$ python3 -q
>>> import numpy as np
>>> import numpy.linalg as la
>>> np.set_printoptions(suppress=True, linewidth=200)
>>> tidy = lambda a: np.round(a, 2) + 0
>>> data = np.array([[-3, -2, -1, 0],
...     [1, 2, 3, 4],
...     [5, 6, 7, 8],
...     [9, 10, 11, 12],
...     [13, 14, 15, 16]])
>>> data
array([[-3, -2, -1,  0],
       [ 1,  2,  3,  4],
       [ 5,  6,  7,  8],
       [ 9, 10, 11, 12],
       [13, 14, 15, 16]])
>>> # rows and columns are dependent
>>> U, sigma, Vt = la.svd(data)
>>> tidy(sigma)
array([38.72,  3.27,  0.  ,  0.  ])
>>> Y = U[:, :2] @ np.diag(sigma[:2]) @ Vt[:2]
>>> tidy(Y)
array([[-3., -2., -1.,  0.],
       [ 1.,  2.,  3.,  4.],
       [ 5.,  6.,  7.,  8.],
       [ 9., 10., 11., 12.],
       [13., 14., 15., 16.]])
>>> la.matrix_rank(Y)
np.int64(2)
>>> la.matrix_rank(data, rtol=0.05)
np.int64(2)
>>> tidy(la.norm(data - Y) / la.norm(data))
np.float64(0.0)
>>> tidy(la.norm(data - Y, 2)), tidy(sigma[2])
(np.float64(0.0), np.float64(0.0))
>>> print(tidy(la.norm(data, 2) / la.norm(data)))
1.0
>>> X = np.load("mat.npy")
>>> X
array([[-0.32,  0.33,  3.95, -2.48,  1.7 ,  3.83],
       [-0.31, -0.24,  1.02, -1.92,  1.76, -2.15],
       [ 0.37,  1.03, -1.62,  1.51, -8.78, -0.72],
       [ 0.58,  0.76, -3.46,  0.75,  4.9 ,  1.84],
       [ 1.14, -0.91,  0.77, -1.82,  8.05, -6.81],
       [-0.49, -0.67, -2.61,  1.34,  7.73,  0.72],
       [-4.18, -0.01, -0.58, -0.54,  4.52, -1.12],
       [-2.61,  0.48, -4.51,  1.78, -3.25, -0.66],
       [-2.67,  0.13, -3.58,  0.05,  0.87,  0.44],
       [ 0.53,  1.37, -2.46,  2.05, -5.48, -3.07],
       [-0.62,  0.68,  0.86, -1.5 ,  6.14, -5.46],
       [ 0.66,  0.6 , -2.37, -0.53, -3.02,  0.88],
       [ 0.18, -1.15, -1.19, -2.06,  7.6 ,  4.09],
       [-0.45,  0.69,  2.38,  0.91,  1.41, -3.13],
       [ 0.1 , -0.24, -8.05, -0.1 , -4.49, -0.75],
       [ 1.53, -0.74, -2.07, -1.82, -8.05,  0.08],
       [ 1.16,  0.8 ,  4.26, -1.46,  4.1 , -4.96],
       [-0.68, -0.4 , -2.41, -1.05, -1.95,  0.08],
       [-2.15, -0.48, -2.2 ,  0.16,  8.41, -8.13],
       [ 1.03,  0.44,  1.11, -0.98, -0.55, -1.49],
       [ 0.63,  0.13, -2.71, -1.54, -6.15,  1.89],
       [-0.16, -0.16, -0.56,  0.33, -2.25,  1.6 ],
       [ 1.81,  0.06,  0.11,  1.62,  1.68,  0.4 ],
       [-1.5 , -0.08, -7.79, -1.21, -3.05,  0.59],
       [ 0.73, -1.92,  0.51, -3.41, -0.78, -2.99],
       [ 0.28,  0.41, -0.13,  2.92,  6.73, -1.12],
       [ 1.2 , -0.12,  0.42,  2.27,  1.56,  0.65],
       [ 1.14,  0.24,  1.23, -1.87,  8.97, -0.6 ],
       [-0.6 , -1.13,  1.63, -3.2 ,  7.18,  1.03],
       [-0.8 ,  0.05, -0.52,  0.21,  5.83, -1.54],
       [-0.25, -0.23,  2.5 ,  0.96, -4.95, -0.22],
       [ 0.56,  1.44,  2.46,  0.92,  1.95,  1.26],
       [-0.56,  0.41,  0.65, -0.42, -0.86, -0.81],
       [ 0.08,  0.12,  0.67,  0.13, -4.41, -1.63],
       [-1.33, -0.4 , -3.88, -2.73, -2.07,  0.47],
       [ 0.14, -0.49,  0.02,  1.74, -9.42,  6.45],
       [-1.3 ,  0.98, -3.87,  0.89,  7.04,  0.49]])
>>> G = np.cov(X, rowvar=False)
>>> np.median(X, axis=0)
array([ 0.08,  0.06, -0.52, -0.1 ,  1.41, -0.22])
>>> tidy(np.corrcoef(X[:, 1], X[:, 5])[0, 1])
np.float64(-0.05)
>>> dist = la.norm(X[:, None] - X[None], axis=-1)
>>> tidy(dist[:5, :5])
array([[ 0.  ,  6.71, 13.36,  8.97, 12.95],
       [ 6.71,  0.  , 11.57,  7.4 ,  7.99],
       [13.36, 11.57,  0.  , 14.06, 18.48],
       [ 8.97,  7.4 , 14.06,  0.  , 10.6 ],
       [12.95,  7.99, 18.48, 10.6 ,  0.  ]])
>>> np.unravel_index(dist.round(6).argmax(), dist.shape)
(np.int64(18), np.int64(35))
